$ python -q
>>> import numpy as np
>>> import numpy.linalg as la
>>> np.set_printoptions(precision=2, suppress=True, linewidth=100)
>>> J = np.load("mat.npy")
>>> J
array([[ 1, -1],
       [ 1,  0],
       [ 1,  1],
       [ 1,  2]])
>>> x = np.array([-1, 2])
>>> rhs = J @ x
>>> la.solve(J.T @ J, J.T @ rhs)
array([-1.,  2.])
>>> np.round(la.pinv(J) @ J, 2) + 0
array([[1., 0.],
       [0., 1.]])
>>> rhs
array([-3, -1,  1,  3])
>>> rng = np.random.default_rng(56)
>>> rhs = rhs + 0.1 * rng.normal(size=4)
>>> rhs
array([-3.08, -0.97,  1.18,  3.09])
>>> coef, *_ = la.lstsq(J, rhs)
>>> coef.round()
array([-1.,  2.])
>>> round(float(la.norm(rhs - J @ coef)), 2)
0.12
>>> [round(float(la.norm(la.solve(J.T @ J + lam * np.eye(2), J.T @ rhs))), 2) for lam in (0, 1, 10, 100)]
[2.29, 1.78, 0.67, 0.1]
>>> np.round(J.T @ (rhs - J @ coef), 2) + 0
array([0., 0.])
>>> other = np.c_[J[:, :1] @ np.array([[-3]]), np.array([-2, 0, -2, -1])]
>>> other
array([[-3, -2],
       [-3,  0],
       [-3, -2],
       [-3, -1]])
>>> la.matrix_rank(other)
np.int64(2)
>>> np.round(la.norm(other - J @ la.lstsq(J, other)[0], axis=0), 2) + 0
array([0.  , 1.64])
>>> np.round(la.lstsq(J, other[:, 0])[0], 2) + 0
array([-3.,  0.])
>>> la.matrix_rank(np.c_[J, other])
np.int64(3)
>>> blk = np.stack([other, 5 * other, other[::-1]])
>>> np.einsum("bij,cij->bc", blk, blk)
array([[  45,  225,   40],
       [ 225, 1125,  200],
       [  40,  200,   45]])
>>> (blk @ other.T).shape
(3, 4, 4)
>>> blk.shape
(3, 4, 2)
>>> np.round(la.norm(J) ** 2 / la.norm(J, 2) ** 2, 2)
np.float64(1.38)
>>> la.norm(J, axis=0)
array([2.  , 2.45])
>>> round(la.norm(J, 1), 2), round(float(la.norm(J, np.inf)), 2)
(np.float64(4.0), 3.0)
>>> la.norm(J, axis=1).argmax()
np.int64(3)
>>> J[2] @ J[0]
np.int64(0)
>>> E = np.loadtxt("data.csv", delimiter=",")
>>> E
array([[-0.29, -0.95, -0.12],
       [ 0.86, -0.31,  0.41],
       [-0.43,  0.01,  0.9 ]])
>>> round(float(E[:, 2] @ E[:, 0]), 2)
-0.0
>>> np.round(E.T @ E, 2) + 0
array([[1., 0., 0.],
       [0., 1., 0.],
       [0., 0., 1.]])
>>> la.norm(E, axis=0)
array([1., 1., 1.])
>>> x = np.array([9, 3, 7])
>>> rhs = E @ x
>>> coef, lr = np.zeros(3), 1 / la.norm(E, 2) ** 2
>>> for i in range(40):
...     coef -= lr * E.T @ (E @ coef - rhs)
...     if i % 10 == 0: print(i, round(la.norm(E @ coef - rhs), 2))
... 
0 0.0
10 0.0
20 0.0
30 0.0
>>> np.round(la.cond(E), 2)
np.float64(1.0)
>>> coef
array([9., 3., 7.])
>>> other = E / np.sqrt((E ** 2).mean(axis=1, keepdims=True))
>>> la.matrix_rank(other) == la.matrix_rank(E)
np.True_
>>> la.matrix_rank(E - E.mean(axis=1, keepdims=True))
np.int64(2)
>>> la.norm(other, axis=1)
array([1.73, 1.73, 1.73])
>>> z = rng.permutation(2)
>>> other = J[:, z] * rng.choice([-1, 1], 2)
>>> other
array([[-1, -1],
       [ 0, -1],
       [ 1, -1],
       [ 2, -1]])
>>> left, _, vt = la.svd(J.T @ other)
>>> np.round(la.lstsq(J, other)[0], 2) + 0
array([[ 0., -1.],
       [ 1.,  0.]])
>>> X = np.load("arr.npy")
>>> X
array([[ 0.18, -4.42,  1.65],
       [-0.04, -0.2 , -0.07],
       [-0.06,  5.41,  2.24],
       [ 0.09, -4.17, -0.69],
       [-0.11, -6.33,  1.18],
       [-0.02,  5.39,  0.19],
       [-0.08,  1.33, -1.39],
       [-0.01,  3.43, -0.5 ],
       [ 0.04,  1.69, -0.23],
       [ 0.09,  6.5 ,  1.53],
       [-0.01,  5.92,  0.08],
       [-0.02, -3.69, -1.95],
       [ 0.19,  3.23,  0.39],
       [ 0.04,  7.72, -1.08],
       [ 0.02,  4.44, -1.15],
       [-0.36,  3.52, -0.53],
       [ 0.21, -7.45, -1.15],
       [ 0.05, -4.28,  0.79],
       [ 0.15, -3.6 ,  0.1 ],
       [-0.31,  2.2 , -0.22],
       [ 0.05, -6.2 , -0.07]])
>>> x = np.array([-1, 3, 3])
>>> rhs = X @ x
>>> la.lstsq(X, rhs)[0]
array([-1.,  3.,  3.])
>>> rhs = rhs + 0.05 * rng.normal(size=21)
>>> rhs
array([ -8.45,  -0.67,  22.94, -14.66, -15.31,  16.73,  -0.1 ,   8.75,   4.27,  24.06,  17.89,
       -16.98,  10.65,  19.83,   9.9 ,   9.36, -26.  , -10.44, -10.59,   6.31, -18.84])
>>> coef, *_ = la.lstsq(X, rhs)
>>> coef
array([-1.07,  3.  ,  3.01])
>>> round(float(la.norm(rhs - X @ coef)), 2)
0.24
>>> K = np.load("w.npy")
>>> K
array([[-17.98,  11.99, -15.98],
       [-15.07,   9.9 , -11.98],
       [-14.82,   9.71, -11.64],
       [-12.08,   7.67,  -8.17],
       [ -9.19,   5.45,  -4.9 ],
       [ -8.33,   4.78,  -4.03],
       [ -7.97,   4.51,  -3.69],
       [ -7.88,   4.44,  -3.6 ],
       [ -7.44,   4.1 ,  -3.2 ],
       [ -6.22,   3.17,  -2.17],
       [ -4.73,   2.07,  -1.15],
       [ -4.45,   1.87,  -0.99],
       [ -2.06,   0.48,  -0.13],
       [ -1.56,   0.28,  -0.06],
       [ -1.41,   0.23,  -0.04],
       [ -0.59,   0.04,   0.  ],
       [  0.79,   0.08,   0.01],
       [  1.36,   0.22,   0.04],
       [  2.05,   0.47,   0.13],
       [  2.93,   0.92,   0.34],
       [  3.81,   1.45,   0.67],
       [  4.63,   2.  ,   1.09],
       [  4.9 ,   2.19,   1.25],
       [  7.98,   4.51,   3.69],
       [ 16.46,  10.9 ,  13.85]])
>>> t = np.radians(135)
>>> R = np.eye(3)
>>> R[0, 0] = R[1, 1] = np.cos(t)
>>> R[0, 1], R[1, 0] = -np.sin(t), np.sin(t)
>>> R
array([[-0.71, -0.71,  0.  ],
       [ 0.71, -0.71,  0.  ],
       [ 0.  ,  0.  ,  1.  ]])
>>> other = K @ R.T
>>> np.allclose(K @ K.T, other @ other.T)
True
>>> np.allclose(la.norm(K, axis=1), la.norm(other, axis=1))
True
>>> np.abs(other - K).max(axis=0)
array([35.81, 33.18,  0.  ])
>>> la.svd(K, compute_uv=False), la.svd(other, compute_uv=False)
(array([53.21, 20.83,  7.24]), array([53.21, 20.83,  7.24]))
>>> np.round(la.det(R), 2), round(np.trace(R), 2)
(np.float64(1.0), np.float64(-0.41))
